>>> import numpy as np
>>> import numpy.linalg as la
>>> np.set_printoptions(precision=3, suppress=True, linewidth=120, legacy="1.25")
>>> rnd = lambda a: np.round(a, 3) + 0
>>> m1 = np.load("mat.npy")
>>> m1
array([[5., 4., 0., 0., 0., 0., 0., 0.],
       [4., 1., 4., 0., 0., 0., 0., 0.],
       [0., 4., 1., 4., 0., 0., 0., 0.],
       [0., 0., 4., 1., 4., 0., 0., 0.],
       [0., 0., 0., 4., 2., 4., 0., 0.],
       [0., 0., 0., 0., 4., 2., 4., 0.],
       [0., 0., 0., 0., 0., 4., 5., 4.],
       [0., 0., 0., 0., 0., 0., 4., 2.]])
>>> # symmetric, so the eigenvalues are real
>>> M2 = la.inv(m1)
>>> (np.abs(M2) > 1e-9).astype(int)
array([[1, 1, 1, 1, 1, 1, 1, 1],
       [1, 1, 1, 1, 1, 1, 1, 1],
       [1, 1, 1, 1, 1, 1, 1, 1],
       [1, 1, 1, 1, 1, 1, 1, 1],
       [1, 1, 1, 1, 1, 1, 1, 1],
       [1, 1, 1, 1, 1, 1, 1, 1],
       [1, 1, 1, 1, 1, 1, 1, 1],
       [1, 1, 1, 1, 1, 1, 1, 1]])
>>> rnd(la.slogdet(m1)[0])
-1.0
>>> np.allclose(M2, m1.T)
False
>>> u, g = m1[5], m1[1]
>>> u @ u
36.0
>>> p = (u @ g) / (u @ u) * u
>>> (g - p) @ u
0.0
>>> la.matrix_rank(np.outer(u, g))
1
>>> np.outer(u, g)
array([[ 0.,  0.,  0.,  0.,  0.,  0.,  0.,  0.],
       [ 0.,  0.,  0.,  0.,  0.,  0.,  0.,  0.],
       [ 0.,  0.,  0.,  0.,  0.,  0.,  0.,  0.],
       [ 0.,  0.,  0.,  0.,  0.,  0.,  0.,  0.],
       [16.,  4., 16.,  0.,  0.,  0.,  0.,  0.],
       [ 8.,  2.,  8.,  0.,  0.,  0.,  0.,  0.],
       [16.,  4., 16.,  0.,  0.,  0.,  0.,  0.],
       [ 0.,  0.,  0.,  0.,  0.,  0.,  0.,  0.]])
>>> rng = np.random.default_rng(675)
>>> ang = np.sort(rng.uniform(-2, 2, 29))
>>> J = np.c_[ang, ang ** 2, ang ** 3] @ np.array([[-2, -1, 2, 0, 0], [-1, 2, 0, -2, -1], [1, 0, -2, -1, -2]])
>>> rnd(J)
array([[ -7.922,   9.949,  11.877,  -0.022,  11.888],
       [ -7.148,   9.443,  10.666,  -0.236,  10.787],
       [ -5.619,   8.386,   8.29 ,  -0.615,   8.63 ],
       [ -4.066,   7.216,   5.914,  -0.927,   6.471],
       [ -3.792,   6.996,   5.499,  -0.973,   6.094],
       [ -2.187,   5.594,   3.102,  -1.161,   3.908],
       [ -2.012,   5.426,   2.846,  -1.171,   3.673],
       [ -1.746,   5.162,   2.457,  -1.181,   3.316],
       [ -1.077,   4.445,   1.493,  -1.175,   2.425],
       [ -0.907,   4.247,   1.252,  -1.164,   2.199],
       [ -0.307,   3.472,   0.415,  -1.082,   1.407],
       [ -0.117,   3.188,   0.157,  -1.036,   1.155],
       [  0.534,   0.594,  -0.614,  -0.202,  -0.037],
       [  0.467,   0.45 ,  -0.525,  -0.14 ,  -0.035],
       [  0.442,   0.407,  -0.494,  -0.122,  -0.033],
       [  0.2  ,   0.129,  -0.211,  -0.021,  -0.009],
       [  0.144,   0.086,  -0.149,  -0.011,  -0.005],
       [ -0.499,  -0.124,   0.434,  -0.117,  -0.077],
       [ -0.867,  -0.087,   0.659,  -0.358,  -0.266],
       [ -1.936,   0.833,   0.212,  -2.612,  -2.56 ],
       [ -2.013,   1.04 ,  -0.054,  -3.093,  -3.106],
       [ -2.112,   1.692,  -1.077,  -4.637,  -4.932],
       [ -2.113,   1.719,  -1.124,  -4.7  ,  -5.008],
       [ -2.061,   2.299,  -2.229,  -6.116,  -6.756],
       [ -1.532,   3.791,  -5.675,  -9.927, -11.694],
       [ -1.479,   3.894,  -5.94 , -10.199, -12.056],
       [ -1.124,   4.501,  -7.566, -11.826, -14.244],
       [ -0.639,   5.204,  -9.573, -13.754, -16.88 ],
       [ -0.136,   5.839, -11.496, -15.54 , -19.358]])
>>> # looks like rank 3
>>> T = np.stack([J, 3 * J, J[::-1]])
>>> la.matrix_rank(T.reshape(3, -1))
2
>>> T.shape
(3, 29, 5)
>>> rnd(la.norm(T, axis=(1, 2)))
array([ 65.022, 195.066,  65.022])
>>> (T @ J.T).shape
(3, 29, 29)
>>> cen = J - J.mean(axis=0)
>>> Uu, sig, Vh = la.svd(cen, full_matrices=False)
>>> rnd(cen.mean(axis=0))
array([0., 0., 0., 0., 0.])
>>> rnd((sig ** 2).sum() ** 2 / (sig ** 4).sum())
1.307
>>> np.abs(Uu[:, 0]).argmax()
28
>>> rnd(sig)
array([54.259, 20.3  ,  6.587,  0.   ,  0.   ])
>>> rnd(sig ** 2 / (sig ** 2).sum())
array([0.866, 0.121, 0.013, 0.   , 0.   ])
>>> rnd(Vh[0] * np.sign(Vh[0, np.abs(Vh[0]).argmax()]))
array([-0.117,  0.092,  0.501,  0.397,  0.754])
>>> np.searchsorted(np.cumsum(sig ** 2) / (sig ** 2).sum(), 0.9) + 1
2
>>> M2 = np.array([[3, 0], [2, 1], [4, 3], [0, 2], [3, 1]])
>>> la.matrix_rank(J @ M2)
2
>>> M2 = np.array([[0, 1], [2, 0], [1, 1]])
>>> feats = np.tile(M2, (2, 3))
>>> feats
array([[0, 1, 0, 1, 0, 1],
       [2, 0, 2, 0, 2, 0],
       [1, 1, 1, 1, 1, 1],
       [0, 1, 0, 1, 0, 1],
       [2, 0, 2, 0, 2, 0],
       [1, 1, 1, 1, 1, 1]])
>>> (feats - feats.T) / 2
array([[ 0. , -0.5, -0.5,  0.5, -1. ,  0. ],
       [ 0.5,  0. ,  0.5, -0.5,  1. , -0.5],
       [ 0.5, -0.5,  0. ,  0.5, -0.5,  0. ],
       [-0.5,  0.5, -0.5,  0. ,  0. ,  0. ],
       [ 1. , -1. ,  0.5,  0. ,  0. , -0.5],
       [ 0. ,  0.5,  0. ,  0. ,  0.5,  0. ]])
>>> rnd(np.sort(np.abs(la.eigvals(feats))))
array([0., 0., 0., 0., 0., 5.])
>>> np.allclose(feats @ feats.T, feats.T @ feats)
False
>>> la.matrix_power(feats, 3)
array([[15, 10, 15, 10, 15, 10],
       [30, 20, 30, 20, 30, 20],
       [30, 20, 30, 20, 30, 20],
       [15, 10, 15, 10, 15, 10],
       [30, 20, 30, 20, 30, 20],
       [30, 20, 30, 20, 30, 20]])
>>> (feats + feats.T) / 2
array([[0. , 1.5, 0.5, 0.5, 1. , 1. ],
       [1.5, 0. , 1.5, 0.5, 1. , 0.5],
       [0.5, 1.5, 1. , 0.5, 1.5, 1. ],
       [0.5, 0.5, 0.5, 1. , 0. , 1. ],
       [1. , 1. , 1.5, 0. , 2. , 0.5],
       [1. , 0.5, 1. , 1. , 0.5, 1. ]])
>>> np.trace(feats)
5
>>> feats @ feats
array([[3, 2, 3, 2, 3, 2],
       [6, 4, 6, 4, 6, 4],
       [6, 4, 6, 4, 6, 4],
       [3, 2, 3, 2, 3, 2],
       [6, 4, 6, 4, 6, 4],
       [6, 4, 6, 4, 6, 4]])
>>> rnd(np.abs(la.eigvals(feats)).max())
5.0
>>> rnd(la.det(feats))
0.0
>>> np.allclose(feats, feats.T)
False
>>> vec = np.array([-4, -2, 5, -4, -2, 4])
>>> np.sign((feats @ vec).round(6))
array([-1, -1, -1, -1, -1, -1])
>>> la.norm(feats @ vec) <= la.norm(feats, 2) * la.norm(vec) + 1e-9
True
>>> feats @ vec
array([-2, -2, -3, -2, -2, -3])
>>> M = np.loadtxt("dump.csv", delimiter=",")
>>> rnd(M)
array([[-0.748,  0.004, -0.636,  0.186, -0.037],
       [-0.569, -0.514,  0.632, -0.116,  0.011],
       [-0.09 ,  0.123, -0.144, -0.921, -0.327],
       [ 0.   , -0.09 , -0.149, -0.32 ,  0.931],
       [ 0.329, -0.844, -0.393, -0.029, -0.155]])
>>> # keeps lengths
>>> M2 = M + rng.integers(-2, 3, (5, 3)) @ rng.integers(-2, 3, (3, 5))
>>> rnd(M2)
array([[-0.748,  0.004,  0.364,  1.186,  0.963],
       [-0.569, -0.514, -0.368, -1.116, -0.989],
       [-2.09 ,  3.123, -3.144, -0.921, -0.327],
       [-1.   ,  2.91 , -1.149, -1.32 , -0.069],
       [-0.671,  1.156, -2.393, -1.029, -1.155]])
>>> np.abs(M2 - M).sum(axis=1)
array([3., 3., 8., 7., 7.])
>>> def softmax(z):
...     e = np.exp(z - z.max(axis=-1, keepdims=True))
...     return e / e.sum(axis=-1, keepdims=True)
... 
>>> rnd(softmax(M2[1]))
array([0.222, 0.234, 0.271, 0.128, 0.146])
>>> S = M2 @ M2.T / np.sqrt(5)
>>> rnd(softmax(S + np.triu(np.full(S.shape, -np.inf), 1)))
array([[1.   , 0.   , 0.   , 0.   , 0.   ],
       [0.099, 0.901, 0.   , 0.   , 0.   ],
       [0.   , 0.   , 1.   , 0.   , 0.   ],
       [0.   , 0.001, 0.826, 0.173, 0.   ],
       [0.   , 0.006, 0.794, 0.064, 0.135]])
>>> rnd(softmax(S)[1] @ M2)
array([-0.986,  1.247, -1.666, -0.996, -0.712])
>>> data = np.array([[0, 4, 0, 2, 2, 0, 2], [0, 4, 0, 2, 2, 0, 2], [0, 10, 0, 5, 5, 0, 5]])
>>> data
array([[ 0,  4,  0,  2,  2,  0,  2],
       [ 0,  4,  0,  2,  2,  0,  2],
       [ 0, 10,  0,  5,  5,  0,  5]])
>>> # rows and columns are dependent
>>> np.argsort(-la.norm(data, axis=0).round(6), kind="stable")[:3]
array([1, 3, 4])
>>> rnd(la.norm(data, 2) / la.norm(data))
1.0
>>> arr = np.loadtxt("data.csv", delimiter=",")
>>> rnd(arr)
array([[-18.8  ,  16.212,  10.031,  15.206,  14.599,   6.165,   1.581],
       [-10.123,   9.27 ,   6.382,   8.089,   7.981,   2.079,  -0.328],
       [-10.062,   9.22 ,   6.355,   8.039,   7.934,   2.052,  -0.339],
       [ -7.843,   7.394,   5.357,   6.255,   6.219,   1.104,  -0.69 ],
       [ -5.135,   5.116,   4.067,   4.106,   4.106,   0.048,  -0.99 ],
       [ -3.294,   3.515,   3.11 ,   2.668,   2.652,  -0.56 ,  -1.067],
       [ -0.503,   0.869,   1.263,   0.531,   0.399,  -0.981,  -0.704],
       [ -0.248,   0.579,   0.995,   0.333,   0.188,  -0.901,  -0.578],
       [  0.073,   0.062,   0.298,   0.027,  -0.076,  -0.39 ,  -0.171],
       [ -0.362,   0.14 ,  -0.428,   0.016,   0.374,   0.734,   0.099],
       [ -0.721,   0.377,  -0.733,  -0.044,   0.794,   1.28 ,  -0.076],
       [ -1.05 ,   0.667,  -1.082,  -0.317,   1.281,   1.755,  -0.601],
       [ -1.08 ,   0.702,  -1.129,  -0.372,   1.34 ,   1.802,  -0.696],
       [ -1.091,   0.992,  -1.843,  -1.644,   1.937,   2.04 ,  -2.536],
       [ -0.81 ,   0.981,  -2.243,  -2.586,   2.058,   1.893,  -3.739],
       [ -0.022,   0.762,  -2.933,  -4.413,   2.022,   1.367,  -5.915],
       [  1.174,   0.3  ,  -3.719,  -6.669,   1.726,   0.511,  -8.444],
       [  1.39 ,   0.209,  -3.847,  -7.047,   1.66 ,   0.354,  -8.856],
       [  1.816,   0.026,  -4.092,  -7.775,   1.52 ,   0.043,  -9.643],
       [  5.244,  -1.582,  -5.846, -13.17 ,   0.174,  -2.483, -15.25 ],
       [  6.732,  -2.323,  -6.543, -15.362,  -0.48 ,  -3.583, -17.449],
       [  9.45 ,  -3.714,  -7.76 , -19.233,  -1.738,  -5.594, -21.256]])
>>> # rank 3
>>> M2 = arr + rng.integers(-2, 3, (22, 3)) @ rng.integers(-2, 3, (3, 7))
>>> rnd(M2)
array([[-13.8  ,  13.212,  12.031,  15.206,  13.599,   7.165,   0.581],
       [-12.123,   5.27 ,  14.382,   4.089,  11.981,  -1.921,   3.672],
       [-12.062,   5.22 ,  11.355,   3.039,   8.934,   1.052,   0.661],
       [ -4.843,  10.394,   2.357,  11.255,   6.219,   1.104,  -0.69 ],
       [ -7.135,   7.116,   0.067,   4.106,   2.106,   2.048,  -2.99 ],
       [ -5.294,   3.515,   7.11 ,   2.668,   6.652,  -4.56 ,   2.933],
       [  0.497,   3.869,  -3.737,   3.531,  -1.601,   1.019,  -2.704],
       [  4.752,  -4.421,   4.995,  -1.667,  -0.812,   0.099,  -1.578],
       [  4.073,  -1.938,   0.298,   0.027,  -2.076,   1.61 ,  -2.171],
       [ -4.362,  -3.86 ,   5.572,  -5.984,   2.374,  -1.266,   2.099],
       [ -0.721,  -5.623,   8.267,  -5.044,   3.794,  -1.72 ,   2.924],
       [ -6.05 ,   3.667,  -3.082,  -0.317,   2.281,   0.755,   0.399],
       [ -0.08 ,   5.702,  -8.129,   4.628,  -0.66 ,   3.802,  -2.696],
       [ -1.091,   6.992, -10.843,   3.356,  -1.063,   5.04 ,  -5.536],
       [ -4.81 ,   4.981,  -7.243,  -1.586,   1.058,   2.893,  -4.739],
       [ -3.022,   1.762,  -0.933,  -4.413,   5.022,  -1.633,  -2.915],
       [ -2.826,   0.3  ,  -4.719,  -9.669,   0.726,   1.511,  -9.444],
       [  3.39 ,   6.209, -13.847,  -1.047,  -2.34 ,   4.354, -12.856],
       [  0.816,   3.026,  -8.092,  -5.775,   0.52 ,   1.043, -10.643],
       [  9.244,  -3.582,  -2.846, -12.17 ,   1.174,  -3.483, -14.25 ],
       [  5.732,   0.677, -10.543, -13.362,  -1.48 ,  -2.583, -18.449],
       [  8.45 ,  -2.714,  -6.76 , -18.233,   0.262,  -7.594, -19.256]])
>>> la.matrix_rank(M2 - arr, tol=1e-8)
3
>>> np.abs(M2 - arr).sum(axis=1)
array([13., 30., 19., 14., 14., 18., 18., 19., 12., 26., 29., 13., 24., 29., 17., 15., 11., 36., 13., 13., 13., 10.])
>>> rnd(la.svd(M2 - arr, compute_uv=False))
array([35.555, 16.437, 11.032,  0.   ,  0.   ,  0.   ,  0.   ])
>>> W0 = np.load("layer12.npy")
>>> W0
array([[-5.472, -9.205, -5.564, -0.013, -2.808,  9.169,  3.074, -6.082,  5.698],
       [-4.334, -6.835, -4.562, -0.62 , -2.241,  5.93 ,  2.19 , -3.889,  4.103],
       [ 2.376,  2.92 ,  2.144,  0.115,  0.881, -2.5  , -0.752,  2.274, -2.473],
       [-3.865, -6.421, -4.647,  0.566, -1.929,  6.282,  2.12 , -3.997,  4.316],
       [-5.968, -8.94 , -5.968, -0.285, -2.474,  8.764,  2.964, -5.941,  6.424],
       [ 1.835,  2.698,  1.777,  0.557,  1.106, -2.38 , -0.903,  1.929, -2.031],
       [-2.413, -3.498, -2.558,  0.723, -0.651,  3.413,  0.702, -2.139,  1.934]])
>>> rnd(la.norm(W0) ** 2 / la.norm(W0, 2) ** 2)
1.005
>>> rnd(la.norm(W0, axis=1))
array([17.79 , 12.792,  6.137, 12.664, 17.875,  5.446,  6.783])
>>> M2 = W0 / la.norm(W0, axis=1, keepdims=True)
>>> gram = M2 @ M2.T
>>> (gram - 2 * np.eye(7)).round(6).argmax(axis=1)
array([4, 4, 5, 4, 0, 2, 3])
>>> np.argwhere(np.triu(np.abs(gram) > 0.95, 1))
array([[0, 1],
       [0, 2],
       [0, 3],
       [0, 4],
       [0, 5],
       [0, 6],
       [1, 2],
       [1, 3],
       [1, 4],
       [1, 5],
       [1, 6],
       [2, 3],
       [2, 4],
       [2, 5],
       [2, 6],
       [3, 4],
       [3, 5],
       [3, 6],
       [4, 5],
       [4, 6],
       [5, 6]])
>>> rnd(np.degrees(np.arccos(np.clip(gram[0, 4], -1, 1))))
3.776
>>> rnd(gram)
array([[ 1.   ,  0.995, -0.984,  0.997,  0.998, -0.988,  0.986],
       [ 0.995,  1.   , -0.988,  0.994,  0.996, -0.994,  0.981],
       [-0.984, -0.988,  1.   , -0.986, -0.992,  0.991, -0.976],
       [ 0.997,  0.994, -0.986,  1.   ,  0.997, -0.984,  0.992],
       [ 0.998,  0.996, -0.992,  0.997,  1.   , -0.992,  0.985],
       [-0.988, -0.994,  0.991, -0.984, -0.992,  1.   , -0.962],
       [ 0.986,  0.981, -0.976,  0.992,  0.985, -0.962,  1.   ]])
>>> Uu, sig, Vh = la.svd(W0, full_matrices=False)
>>> Uu.shape, sig.shape, Vh.shape
((7, 7), (7,), (7, 9))
>>> (sig > 1e-8).sum()
7
>>> rnd(Uu.T @ W0 @ Vh.T)
array([[32.687,  0.   ,  0.   ,  0.   ,  0.   ,  0.   ,  0.   ],
       [ 0.   ,  1.512,  0.   ,  0.   ,  0.   ,  0.   ,  0.   ],
       [ 0.   ,  0.   ,  1.143,  0.   ,  0.   ,  0.   ,  0.   ],
       [ 0.   ,  0.   ,  0.   ,  0.898,  0.   ,  0.   ,  0.   ],
       [ 0.   ,  0.   ,  0.   ,  0.   ,  0.583,  0.   ,  0.   ],
       [ 0.   ,  0.   ,  0.   ,  0.   ,  0.   ,  0.397,  0.   ],
       [ 0.   ,  0.   ,  0.   ,  0.   ,  0.   ,  0.   ,  0.097]])
>>> rnd(sig / sig[0])
array([1.   , 0.046, 0.035, 0.027, 0.018, 0.012, 0.003])
>>> rnd(Uu.T @ Uu)
array([[1., 0., 0., 0., 0., 0., 0.],
       [0., 1., 0., 0., 0., 0., 0.],
       [0., 0., 1., 0., 0., 0., 0.],
       [0., 0., 0., 1., 0., 0., 0.],
       [0., 0., 0., 0., 1., 0., 0.],
       [0., 0., 0., 0., 0., 1., 0.],
       [0., 0., 0., 0., 0., 0., 1.]])
